In [1]: import numpy as np

In [2]: import numpy.linalg as la

In [3]: np.set_printoptions(precision=2, suppress=True, linewidth=120)

In [4]: rnd = lambda a: np.round(a, 2) + 0

In [5]: K = np.array([[-1.0, 1.0, 1.0, 1.0, 1.0, 1.0, 1.0, 1.0],
   ...:     [1.0, -1.0, 1.0, 1.0, 1.0, 1.0, 1.0, 1.0],
   ...:     [1.0, 1.0, -1.0, 1.0, 1.0, 1.0, 1.0, 1.0],
   ...:     [1.0, 1.0, 1.0, -1.0, 1.0, 1.0, 1.0, 1.0],
   ...:     [1.0, 1.0, 1.0, 1.0, -1.0, 1.0, 1.0, 1.0],
   ...:     [1.0, 1.0, 1.0, 1.0, 1.0, -1.0, 1.0, 1.0],
   ...:     [1.0, 1.0, 1.0, 1.0, 1.0, 1.0, -1.0, 1.0],
   ...:     [1.0, 1.0, 1.0, 1.0, 1.0, 1.0, 1.0, -1.0]])

In [6]: ev, evecs = la.eigh(K)

In [7]: x = np.array([2, 0, 0, 0, 1, 1, 1, 3])

In [8]: rnd(evecs * np.maximum(ev, 0) @ evecs.T)
Out[8]: 
array([[0.75, 0.75, 0.75, 0.75, 0.75, 0.75, 0.75, 0.75],
       [0.75, 0.75, 0.75, 0.75, 0.75, 0.75, 0.75, 0.75],
       [0.75, 0.75, 0.75, 0.75, 0.75, 0.75, 0.75, 0.75],
       [0.75, 0.75, 0.75, 0.75, 0.75, 0.75, 0.75, 0.75],
       [0.75, 0.75, 0.75, 0.75, 0.75, 0.75, 0.75, 0.75],
       [0.75, 0.75, 0.75, 0.75, 0.75, 0.75, 0.75, 0.75],
       [0.75, 0.75, 0.75, 0.75, 0.75, 0.75, 0.75, 0.75],
       [0.75, 0.75, 0.75, 0.75, 0.75, 0.75, 0.75, 0.75]])

In [9]: np.abs(K).sum(axis=1).max(), rnd(np.abs(ev).max())
Out[9]: (np.float64(8.0), np.float64(6.0))

In [10]: x @ K @ x
Out[10]: np.float64(32.0)

In [11]: rnd(evecs * np.abs(ev) @ evecs.T)
Out[11]: 
array([[2.5, 0.5, 0.5, 0.5, 0.5, 0.5, 0.5, 0.5],
       [0.5, 2.5, 0.5, 0.5, 0.5, 0.5, 0.5, 0.5],
       [0.5, 0.5, 2.5, 0.5, 0.5, 0.5, 0.5, 0.5],
       [0.5, 0.5, 0.5, 2.5, 0.5, 0.5, 0.5, 0.5],
       [0.5, 0.5, 0.5, 0.5, 2.5, 0.5, 0.5, 0.5],
       [0.5, 0.5, 0.5, 0.5, 0.5, 2.5, 0.5, 0.5],
       [0.5, 0.5, 0.5, 0.5, 0.5, 0.5, 2.5, 0.5],
       [0.5, 0.5, 0.5, 0.5, 0.5, 0.5, 0.5, 2.5]])

In [12]: feats = np.load("layer19.npy")

In [13]: rnd(feats)
Out[13]: 
array([[0.14, 0.23, 0.09, 0.05, 0.  , 0.05, 0.14, 0.09, 0.23],
       [0.06, 0.11, 0.06, 0.11, 0.  , 0.22, 0.17, 0.17, 0.11],
       [0.  , 0.26, 0.05, 0.05, 0.05, 0.16, 0.  , 0.21, 0.21],
       [0.  , 0.  , 0.22, 0.22, 0.06, 0.17, 0.  , 0.22, 0.11],
       [0.18, 0.07, 0.14, 0.07, 0.11, 0.14, 0.18, 0.04, 0.07],
       [0.15, 0.15, 0.04, 0.08, 0.  , 0.08, 0.19, 0.19, 0.12],
       [0.1 , 0.  , 0.2 , 0.4 , 0.2 , 0.  , 0.1 , 0.  , 0.  ],
       [0.11, 0.16, 0.  , 0.11, 0.11, 0.21, 0.05, 0.11, 0.16],
       [0.1 , 0.  , 0.19, 0.1 , 0.  , 0.  , 0.19, 0.19, 0.24]])

In [14]: other = la.inv(feats)

In [15]: (np.abs(other) > 1e-9).astype(int)
Out[15]: 
array([[1, 1, 1, 1, 1, 1, 1, 1, 1],
       [1, 1, 1, 1, 1, 1, 1, 1, 1],
       [1, 1, 1, 1, 1, 1, 1, 1, 1],
       [1, 1, 1, 1, 1, 1, 1, 1, 1],
       [1, 1, 1, 1, 1, 1, 1, 1, 1],
       [1, 1, 1, 1, 1, 1, 1, 1, 1],
       [1, 1, 1, 1, 1, 1, 1, 1, 1],
       [1, 1, 1, 1, 1, 1, 1, 1, 1],
       [1, 1, 1, 1, 1, 1, 1, 1, 1]])

In [16]: np.allclose(other, feats.T)
Out[16]: False
